>>> import numpy as np
>>> np.set_printoptions(precision=1, suppress=True, linewidth=200, sign=" ")
>>> m1 = np.load("dump.npy")
>>> print(m1)
[[ 3  0  3  1  2  2]
 [ 0  0  0  0  0  0]
 [ 1  0  0  1  1  3]
 [ 1  0  0  0  2  0]
 [ 2  0  3  0  0  3]
 [ 3  0  1  2  1  0]]
>>> u = np.array([2, 0])
>>> print(np.cross(m1[2, :3], m1[0, :3]))
[ 0 -3  0]
>>> print(np.polyval(u, m1[2]))
[ 2  0  0  2  2  6]
>>> print(np.array([np.convolve(row, u, "same") for row in m1]))
[[ 6  0  6  2  4  4]
 [ 0  0  0  0  0  0]
 [ 2  0  0  2  2  6]
 [ 2  0  0  0  4  0]
 [ 4  0  6  0  0  6]
 [ 6  0  2  4  2  0]]
>>> print(np.convolve(m1[2], u))
[ 2  0  0  2  2  6  0]
>>> Uu, sigma, Vt = np.linalg.svd(m1)
>>> print(np.argmax(sigma[:-1] / (sigma[1:] + 1e-6)) + 1)
5
>>> M2 = Uu[:, :5] @ np.diag(sigma[:5]) @ Vt[:5]
>>> print(np.round(np.linalg.norm(m1 - M2) / np.linalg.norm(m1), 1))
0.0
>>> print(M2.round(1) + 0)
[[ 3.  0.  3.  1.  2.  2.]
 [ 0.  0.  0.  0.  0.  0.]
 [ 1.  0.  0.  1.  1.  3.]
 [ 1.  0.  0.  0.  2.  0.]
 [ 2.  0.  3.  0.  0.  3.]
 [ 3.  0.  1.  2.  1.  0.]]
>>> Uu, sigma, Vt = np.linalg.svd(m1)
>>> V = Vt[:(sigma > 1e-8).sum()]
>>> rng = np.random.default_rng(2544)
>>> x0 = m1[2] + -1 * m1[0] + rng.integers(2) * np.eye(6)[2]
>>> print(x0)
[-2.  0. -3.  0. -1.  1.]
>>> print(np.allclose(V.T @ V @ x0, x0))
True
>>> print(round(float(np.linalg.norm(x0 - V.T @ V @ x0)), 1))
0.0
>>> print(np.linalg.matrix_rank(np.vstack([m1, x0])))
5
>>> print(np.round(V.T @ V, 1) + 0)
[[ 1.  0.  0.  0.  0.  0.]
 [ 0.  0.  0.  0.  0.  0.]
 [ 0.  0.  1.  0.  0.  0.]
 [ 0.  0.  0.  1.  0.  0.]
 [ 0.  0.  0.  0.  1.  0.]
 [ 0.  0.  0.  0.  0.  1.]]
